$ ipython --no-banner

In [1]: import numpy as np

In [2]: np.set_printoptions(precision=3, suppress=True, linewidth=140, floatmode="fixed")

In [3]: E = np.array([[0.5, 0.0, 0.5], [0.5, 0.5, 0.0], [0.0, 0.0, 1.0]])

In [4]: T = np.stack([E, 5 * E, E[::-1]])

In [5]: T.shape
Out[5]: (3, 3, 3)

In [6]: np.linalg.norm(T, axis=(1, 2))
Out[6]: array([1.414, 7.071, 1.414])

In [7]: T.sum(axis=0)
Out[7]: 
array([[3.000, 0.000, 4.000],
       [3.500, 3.500, 0.000],
       [0.500, 0.000, 6.500]])

In [8]: np.linalg.det(T)
Out[8]: array([ 0.250, 31.250, -0.250])

In [9]: Y = np.array([[2, 1], [1, 2], [2, 0]])

In [10]: np.einsum("ik,kj->ji", E, Y)
Out[10]: 
array([[2.000, 1.500, 2.000],
       [0.500, 1.500, 0.000]])

In [11]: np.linalg.matrix_rank(np.vstack([E, Y.T]))
Out[11]: np.int64(3)

In [12]: np.vstack([E, Y.T]).shape
Out[12]: (5, 3)

In [13]: np.linalg.matrix_rank(E @ Y)
Out[13]: np.int64(2)

In [14]: np.einsum("ik,kj->ij", E, Y)
Out[14]: 
array([[2.000, 0.500],
       [1.500, 1.500],
       [2.000, 0.000]])

In [15]: Y.T @ E.T
Out[15]: 
array([[2.000, 1.500, 2.000],
       [0.500, 1.500, 0.000]])

In [16]: x0 = np.array([2, 1, 0])

In [17]: rhs = E @ x0

In [18]: rhs
Out[18]: array([1.000, 1.500, 0.000])

In [19]: np.linalg.solve(E.T, E[1])
Out[19]: array([0.000, 1.000, 0.000])

In [20]: np.linalg.solve(E, 5 * rhs)
Out[20]: array([10.000,  5.000,  0.000])

In [21]: (E - E.T) / 2
Out[21]: 
array([[ 0.000, -0.250,  0.250],
       [ 0.250,  0.000,  0.000],
       [-0.250,  0.000,  0.000]])

In [22]: E @ E
Out[22]: 
array([[0.250, 0.000, 0.750],
       [0.500, 0.250, 0.250],
       [0.000, 0.000, 1.000]])

In [23]: np.allclose(E, E.T)
Out[23]: False

In [24]: np.sort(np.abs(np.linalg.eigvals(E)))
Out[24]: array([0.500, 0.500, 1.000])

In [25]: np.linalg.matrix_power(E, 4)
Out[25]: 
array([[0.062, 0.000, 0.938],
       [0.250, 0.062, 0.688],
       [0.000, 0.000, 1.000]])

In [26]: hat = np.triu(np.array([[1, 0, 2], [2, 0, 3], [1, 1, 0]]), 1) + np.eye(3)

In [27]: Y = hat @ E @ np.linalg.inv(hat)

In [28]: Y
Out[28]: 
array([[0.500, 0.000, 1.500],
       [0.500, 0.500, 0.500],
       [0.000, 0.000, 1.000]])

In [29]: round(float(np.linalg.det(Y)), 3)
Out[29]: 0.25

In [30]: np.poly(Y)
Out[30]: array([ 1.000, -2.000,  1.250, -0.250])

In [31]: M = np.load("out12.npy")

In [32]: M
Out[32]: 
array([[0, 0, 0, 1],
       [0, 0, 1, 0],
       [0, 1, 0, 0],
       [1, 0, 0, 0]])

In [33]: G = M.T @ M

In [34]: G
Out[34]: 
array([[1, 0, 0, 0],
       [0, 1, 0, 0],
       [0, 0, 1, 0],
       [0, 0, 0, 1]])

In [35]: np.allclose(G, G.T)
Out[35]: True

In [36]: np.linalg.svd(M, compute_uv=False) ** 2
Out[36]: array([1.000, 1.000, 1.000, 1.000])

In [37]: np.linalg.eigvalsh(G)[::-1]
Out[37]: array([1.000, 1.000, 1.000, 1.000])

In [38]: np.diag(G)
Out[38]: array([1, 1, 1, 1])

In [39]: evals, V = np.linalg.eigh(M)

In [40]: x0 = np.array([-6, 2, -9, -9])

In [41]: np.linalg.eigvalsh(M[1:, 1:])
Out[41]: array([-1.000,  0.000,  1.000])

In [42]: V * np.maximum(evals, 0) @ V.T
Out[42]: 
array([[0.500, 0.000, 0.000, 0.500],
       [0.000, 0.500, 0.500, 0.000],
       [0.000, 0.500, 0.500, 0.000],
       [0.500, 0.000, 0.000, 0.500]])

In [43]: round(float(x0 @ M @ x0 / (x0 @ x0)), 3), evals[0], evals[-1]
Out[43]: (0.356, np.float64(-1.0), np.float64(1.0))

In [44]: np.round(V * np.abs(evals) @ V.T, 3) + 0
Out[44]: 
array([[1.000, 0.000, 0.000, 0.000],
       [0.000, 1.000, 0.000, 0.000],
       [0.000, 0.000, 1.000, 0.000],
       [0.000, 0.000, 0.000, 1.000]])

In [45]: (M + M.T) / 2
Out[45]: 
array([[0.000, 0.000, 0.000, 1.000],
       [0.000, 0.000, 1.000, 0.000],
       [0.000, 1.000, 0.000, 0.000],
       [1.000, 0.000, 0.000, 0.000]])

In [46]: np.trace(M)
Out[46]: np.int64(0)

In [47]: np.linalg.matrix_power(M, 4)
Out[47]: 
array([[1, 0, 0, 0],
       [0, 1, 0, 0],
       [0, 0, 1, 0],
       [0, 0, 0, 1]])

In [48]: np.allclose(M, M.T)
Out[48]: True

In [49]: M @ M
Out[49]: 
array([[1, 0, 0, 0],
       [0, 1, 0, 0],
       [0, 0, 1, 0],
       [0, 0, 0, 1]])

In [50]: evals, V = np.linalg.eig(M)

In [51]: np.sort(np.linalg.eigvals(M.T))
Out[51]: array([-1.000, -1.000,  1.000,  1.000])

In [52]: M @ V[:, 0] - evals[0] * V[:, 0]
Out[52]: array([0.000, 0.000, 0.000, 0.000])

In [53]: np.sort(np.linalg.eigvals(M @ M))
Out[53]: array([1.000, 1.000, 1.000, 1.000])

In [54]: data = np.loadtxt("case10.csv", delimiter=",")

In [55]: data
Out[55]: 
array([[ 2.300, -0.100,  0.900],
       [-0.600, -1.000, -1.100],
       [ 1.400,  0.700,  0.500],
       [ 1.700, -0.300, -0.100],
       [ 0.100,  0.700, -2.100],
       [ 1.200, -0.200,  0.200],
       [ 0.400,  0.500,  1.300],
       [ 2.000,  6.000,  2.000],
       [-0.400, -3.000,  0.000],
       [ 0.000,  0.600,  0.700],
       [-1.400, -0.100,  0.500],
       [ 0.200,  0.200,  0.100],
       [ 0.100, -0.300, -0.100],
       [ 0.500,  0.300,  1.400],
       [-0.100,  0.300, -0.100],
       [-1.400, -0.600, -0.900],
       [ 1.300,  1.100,  1.300],
       [-2.000, -0.700, -0.400],
       [-0.200, -1.500,  0.400],
       [ 0.200, -0.400, -0.500],
       [ 0.200, -2.100,  0.400],
       [-0.600,  0.600, -0.200],
       [-1.100,  0.700,  0.700]])

In [56]: basis = data[[7, 9]].astype(float)

In [57]: for _ in range(4):
    ...:     idx = np.linalg.norm(data[:, None] - basis, axis=-1).argmin(axis=1)
    ...:     basis = np.array([data[idx == j].mean(axis=0) for j in range(2)])
    ...: 

In [58]: idx
Out[58]: array([1, 1, 1, 1, 1, 1, 1, 0, 1, 1, 1, 1, 1, 1, 1, 1, 1, 1, 1, 1, 1, 1, 1])

In [59]: np.bincount(idx)
Out[59]: array([ 1, 22])

In [60]: basis
Out[60]: 
array([[ 2.000,  6.000,  2.000],
       [ 0.082, -0.209,  0.132]])

In [61]: basis[1] - basis[0]
Out[61]: array([-1.918, -6.209, -1.868])

In [62]: Y = np.c_[data[:, :2] @ np.array([[4, 4], [6, 5]]), np.array([2, 3, 3, -1, -1, 2, 1, 3, 2, 3, 3, 3, -2, -2, -1, 1, 0, -2, 1, 0, 3, -3, -3])]

In [63]: Y
Out[63]: 
array([[  8.600,   8.700,   2.000],
       [ -8.400,  -7.400,   3.000],
       [  9.800,   9.100,   3.000],
       [  5.000,   5.300,  -1.000],
       [  4.600,   3.900,  -1.000],
       [  3.600,   3.800,   2.000],
       [  4.600,   4.100,   1.000],
       [ 44.000,  38.000,   3.000],
       [-19.600, -16.600,   2.000],
       [  3.600,   3.000,   3.000],
       [ -6.200,  -6.100,   3.000],
       [  2.000,   1.800,   3.000],
       [ -1.400,  -1.100,  -2.000],
       [  3.800,   3.500,  -2.000],
       [  1.400,   1.100,  -1.000],
       [ -9.200,  -8.600,   1.000],
       [ 11.800,  10.700,   0.000],
       [-12.200, -11.500,  -2.000],
       [ -9.800,  -8.300,   1.000],
       [ -1.600,  -1.200,   0.000],
       [-11.800,  -9.700,   3.000],
       [  1.200,   0.600,  -3.000],
       [ -0.200,  -0.900,  -3.000]])

In [64]: np.linalg.norm(np.linalg.qr(data)[0].T @ Y, axis=0) ** 2 / ((Y ** 2).sum(axis=0) + 1e-12)
Out[64]: array([1.000, 1.000, 0.129])

In [65]: np.linalg.matrix_rank(Y)
Out[65]: np.int64(3)
